$ python3 -q
>>> import numpy as np
>>> from numpy import linalg as LA
>>> np.set_printoptions(precision=1, suppress=True, linewidth=140)
>>> M = np.load("a.npy")
>>> print(M)
[[ -1.4  -2.3   1.3   0.5]
 [ -6.   -6.4   1.7   2.7]
 [ -4.9  -5.4   1.8   1.6]
 [ -6.5  -5.9   2.2   2.6]
 [ -5.1  -5.2   1.4   2.2]
 [ -0.6  -1.3   0.2  -0.3]
 [ -7.9  -7.4   2.3   2.2]
 [ -7.2  -6.5   1.9   1.9]
 [  5.3   5.2  -1.1  -2.4]
 [  9.8  10.3  -2.2  -3.6]
 [ -7.6  -7.8   2.1   2.7]
 [  7.5   7.7  -2.   -3. ]
 [ -8.6  -8.7   2.3   3.3]
 [-10.2 -10.1   3.3   3.7]
 [  1.9   2.   -0.4  -0.5]]
>>> cen = M - M.mean(axis=0)
>>> evecs = LA.svd(cen)[2][:1]
>>> M2 = cen - cen @ evecs.T @ evecs
>>> print(M2.std(axis=0))
[0.2 0.2 0.2 0.3]
>>> f, v = M[12], M[11]
>>> print(round(f @ v, 1))
-146.0
>>> print(round(f @ f, 1))
165.8
>>> pr = (f @ v) / (f @ f) * f
>>> print(np.round(LA.norm(f + v) ** 2 + LA.norm(f - v) ** 2, 1))
588.7
>>> print(pr)
[ 7.6  7.7 -2.  -2.9]
>>> data = np.load("layer4.npy")
>>> print(data)
[[  6.8   2.4  -8.4]
 [  1.6  -0.7  -2.8]
 [  7.7   0.4  -4.6]
 [  6.5  -0.1  -8.4]
 [ -8.2   0.5  -1.6]
 [ -0.6  -3.   -3.5]
 [ -8.    0.2  -0.2]
 [  2.1  -3.8  -3. ]
 [  0.7  -2.7  -5.6]
 [  5.8   0.2  -7.1]
 [ -1.7  -0.9  -5.8]
 [  8.8   0.   -7.6]
 [ -0.5  -0.2  -4.2]
 [ -7.7   0.8  -2.3]
 [  6.5   0.8  -6.3]
 [ -8.    0.6   0.3]
 [  1.7  -1.8  -5.2]
 [  0.8  -2.1  -3.6]
 [ -8.8  -0.8   0.4]
 [  0.5  -1.   -5. ]
 [  1.1  -1.3  -5.2]
 [  6.8  -0.8  -7.6]
 [-10.3  -0.6  -2.6]
 [ -8.6   1.6  -0.2]
 [  7.5   0.7  -4.9]
 [  9.2   0.1  -6.4]
 [  0.8  -2.1  -5.1]
 [ -8.8   1.8  -2.5]
 [  7.   -0.9  -6.1]]
>>> vec = np.array([0, 1, 0])
>>> rhs = data @ vec
>>> print(np.round(LA.lstsq(data, rhs)[0], 1) + 0)
[0. 1. 0.]
>>> print(np.round(LA.pinv(data) @ data, 1) + 0)
[[1. 0. 0.]
 [0. 1. 0.]
 [0. 0. 1.]]
>>> rng = np.random.default_rng(91)
>>> rhs = rhs + 0.3 * rng.normal(size=29)
>>> print(rhs.round(1) + 0)
[ 2.4 -0.5  0.  -0.3  0.7 -3.1  0.1 -3.9 -2.9  0.  -0.7  0.2 -0.2  1.2  0.5  0.8 -1.5 -1.5 -0.6 -1.  -1.1 -0.8 -0.4  1.9  0.8  0.1 -2.
  1.9 -1. ]
>>> beta, *_ = LA.lstsq(data, rhs)
>>> print(round(LA.norm(rhs - data @ beta), 1))
1.0
>>> cen = (data - data.mean(axis=0)) / data.std(axis=0)
>>> print(cen.std(axis=0))
[1. 1. 1.]
>>> print(np.argwhere(np.abs(cen) > 2))
[[0 1]
 [7 1]]
>>> beta = LA.lstsq(np.delete(cen, 2, axis=1), cen[:, 2])[0]
>>> print(np.round(1 - np.var(cen[:, 2] - np.delete(cen, 2, axis=1) @ beta), 1))
0.7
>>> P = data @ LA.solve(data.T @ data, data.T)
>>> print(np.round(np.diag(P), 1) + 0)
[0.3 0.  0.1 0.1 0.1 0.1 0.1 0.2 0.1 0.1 0.1 0.1 0.  0.1 0.1 0.1 0.1 0.1 0.1 0.  0.1 0.1 0.2 0.1 0.1 0.1 0.1 0.2 0.1]
>>> print(np.round(LA.eigvalsh(P), 1) + 0)
[0. 0. 0. 0. 0. 0. 0. 0. 0. 0. 0. 0. 0. 0. 0. 0. 0. 0. 0. 0. 0. 0. 0. 0. 0. 0. 1. 1. 1.]
>>> def softmax(z):
...     e = np.exp(z - z.max(axis=-1, keepdims=True))
...     return e / e.sum(axis=-1, keepdims=True)
... 
>>> print(np.round(softmax(10 * data[23]), 1) + 0)
[0. 1. 0.]
>>> print(np.round(softmax(data[23] + 2), 1) + 0)
[0.  0.9 0.1]
>>> S = data @ data.T / np.sqrt(3)
>>> print(softmax(S)[23] @ data)
[-10.3  -0.6  -2.6]
>>> print(softmax(S).round(6).argmax(axis=1))
[11 11 11 11 22  8 22 11  3 11  3 11  3 22 11 22  3  3 22  3  3 11 22 22 11 11  3 22 11]
>>> M2 = np.array([[-2, 3], [2, 2]])
>>> basis = np.array([[-2, -1], [-1, -2]])
>>> W0 = np.kron(M2, basis)
>>> print(W0)
[[ 4  2 -6 -3]
 [ 2  4 -3 -6]
 [-4 -2 -4 -2]
 [-2 -4 -2 -4]]
>>> ev, evecs = LA.eig(W0)
>>> print(ev)
[ 9.5  3.2 -9.5 -3.2]
>>> print(np.round(W0 @ evecs[:, 0] - ev[0] * evecs[:, 0], 1) + 0)
[0. 0. 0. 0.]
>>> print(np.prod(ev))
900.0
>>> print(round(np.abs(LA.eigvals(W0)).max(), 1))
9.5
>>> print(np.allclose(W0, W0.T))
False
>>> print((W0 + W0.T) / 2)
[[ 4.   2.  -5.  -2.5]
 [ 2.   4.  -2.5 -5. ]
 [-5.  -2.5 -4.  -2. ]
 [-2.5 -5.  -2.  -4. ]]
>>> print(W0 @ W0)
[[50 40  0  0]
 [40 50  0  0]
 [ 0  0 50 40]
 [ 0  0 40 50]]
>>> vec = np.array([1, 0, 0, 1])
>>> rhs = M @ vec
>>> print(np.round(LA.solve(M.T @ M, M.T @ rhs), 1) + 0)
[1. 0. 0. 1.]
>>> print(np.round(LA.pinv(M) @ M, 1) + 0)
[[1. 0. 0. 0.]
 [0. 1. 0. 0.]
 [0. 0. 1. 0.]
 [0. 0. 0. 1.]]
>>> rhs = rhs + 0.3 * rng.normal(size=15)
>>> print(rhs)
[-1.1 -2.9 -3.1 -3.7 -2.7 -0.4 -5.6 -5.4  3.2  6.4 -4.5  4.9 -5.3 -6.7  1. ]
>>> beta, *_ = LA.lstsq(M, rhs)
>>> print([round(float(LA.norm(LA.solve(M.T @ M + lam * np.eye(4), M.T @ rhs))), 2) for lam in (0, 1, 10, 100)])
[1.3, 0.87, 0.46, 0.4]
>>> print(beta.round())
[ 1. -0.  0.  1.]
>>> arr = np.loadtxt("x.csv", delimiter=",")
>>> print(arr)
[[ 5.  6.  7.  8.  9.]
 [10. 11. 12. 13. 14.]
 [15. 16. 17. 18. 19.]
 [20. 21. 22. 23. 24.]]
>>> t3 = np.stack([arr, -1 * arr, arr[::-1]])
>>> print(t3.sum(axis=0))
[[20. 21. 22. 23. 24.]
 [15. 16. 17. 18. 19.]
 [10. 11. 12. 13. 14.]
 [ 5.  6.  7.  8.  9.]]
>>> print(LA.matrix_rank(t3.reshape(3, -1)))
2
>>> print(LA.matrix_rank(t3))
[2 2 2]
>>> print((t3 @ arr.T).shape)
(3, 4, 4)
>>> mat = np.load("data.npy")
>>> print(mat)
[[ 0.4 -6.3 -0.3 -0.4]
 [ 0.1 -3.   0.3 -1.3]
 [ 0.8 -1.2 -1.  -1.3]
 [-0.3 -2.7 -0.1  0.7]]
>>> O, Rm = LA.qr(mat)
>>> print(O)
[[-0.4 -0.7  0.1  0.5]
 [-0.1 -0.4  0.6 -0.7]
 [-0.8  0.2 -0.4 -0.3]
 [ 0.3 -0.5 -0.7 -0.4]]
>>> print(Rm)
[[-0.9  3.1  0.9  1.6]
 [ 0.   6.9 -0.1  0.1]
 [ 0.   0.   0.6 -0.8]
 [ 0.   0.   0.   0.8]]
>>> M2 = mat / LA.norm(mat, axis=1, keepdims=True)
>>> gram = M2 @ M2.T
>>> print(round(np.degrees(np.arccos(np.clip(gram[0, 2], -1, 1))), 1))
51.0
>>> M2 = mat / np.sqrt((mat ** 2).mean(axis=1, keepdims=True))
>>> print(LA.matrix_rank(mat - mat.mean(axis=1, keepdims=True)))
3
>>> print(M2[1])
[ 0.1 -1.8  0.2 -0.8]
>>> print(LA.matrix_rank(M2) == LA.matrix_rank(mat))
True
>>> print(np.round(softmax(10 * mat[3]), 1) + 0)
[0. 0. 0. 1.]
>>> print(np.round(softmax(mat[3]), 1) + 0)
[0.2 0.  0.2 0.5]
>>> S = mat @ mat.T / np.sqrt(4)
>>> print(np.round(softmax(S + np.triu(np.full(S.shape, -np.inf), 1)), 1) + 0)
[[1.  0.  0.  0. ]
 [1.  0.  0.  0. ]
 [0.8 0.1 0.1 0. ]
 [1.  0.  0.  0. ]]
>>> print(softmax(S).round(6).argmax(axis=1))
[0 0 0 0]
>>> O, evecs = LA.qr(mat[:, :3])[0], LA.qr(mat[:, 3:])[0]
>>> s = LA.svd(O.T @ evecs, compute_uv=False)
>>> print(round(float(LA.norm(O @ O.T - evecs @ evecs.T, 2)), 1))
1.0
>>> feats = np.array([[-1, 0, 0, -2], [-3, 0, 0, -6], [2, 0, 0, 4]])
>>> print(LA.matrix_rank(feats, rtol=0.1))
1
>>> print(LA.cond(feats) > 100)
True
>>> print(np.unique(feats.round(6), axis=0).shape)
(3, 4)
>>> print(feats @ LA.pinv(feats) @ feats)
[[-1.  0.  0. -2.]
 [-3.  0.  0. -6.]
 [ 2.  0.  0.  4.]]
>>> F = np.load("mat.npy")
>>> print(F)
[[0 1 1]
 [1 0 1]
 [1 1 0]]
>>> print(np.trace(F))
0
>>> print(np.round(np.abs(LA.eigvals(F)).max(), 1))
2.0
>>> print(LA.matrix_power(F, 4))
[[6 5 5]
 [5 6 5]
 [5 5 6]]
>>> m1 = np.loadtxt("run7.csv", delimiter=",")
>>> print(m1)
[[-2. -1.  0.  1.  2.]
 [ 3.  4.  5.  6.  7.]]
>>> M2 = m1 + rng.integers(-2, 3, (2, 1)) @ rng.integers(-2, 3, (1, 5))
>>> print(M2)
[[-2.  3.  0.  1.  6.]
 [ 3.  4.  5.  6.  7.]]
>>> print(M2 - m1)
[[0. 4. 0. 0. 4.]
 [0. 0. 0. 0. 0.]]
>>> print(LA.svd(M2 - m1, compute_uv=False))
[5.7 0. ]
>>> print(LA.matrix_rank(M2 - m1, tol=1e-8))
1
>>> print(LA.eigvals(W0))
[ 9.5  3.2 -9.5 -3.2]
>>> print(np.round(np.poly(W0), 1) + 0)
[   1.    0. -100.    0.  900.]
>>> print(round(LA.det(W0[::-1]), 1))
900.0
>>> M2 = m1 / LA.norm(m1, axis=1, keepdims=True)
>>> gram = M2 @ M2.T
>>> print(round(np.degrees(np.arccos(np.clip(gram[0, 1], -1, 1))), 1))
74.2
>>> print(LA.norm(M2, axis=1))
[1. 1.]
>>> print((gram - 2 * np.eye(2)).round(6).argmax(axis=1))
[1 0]
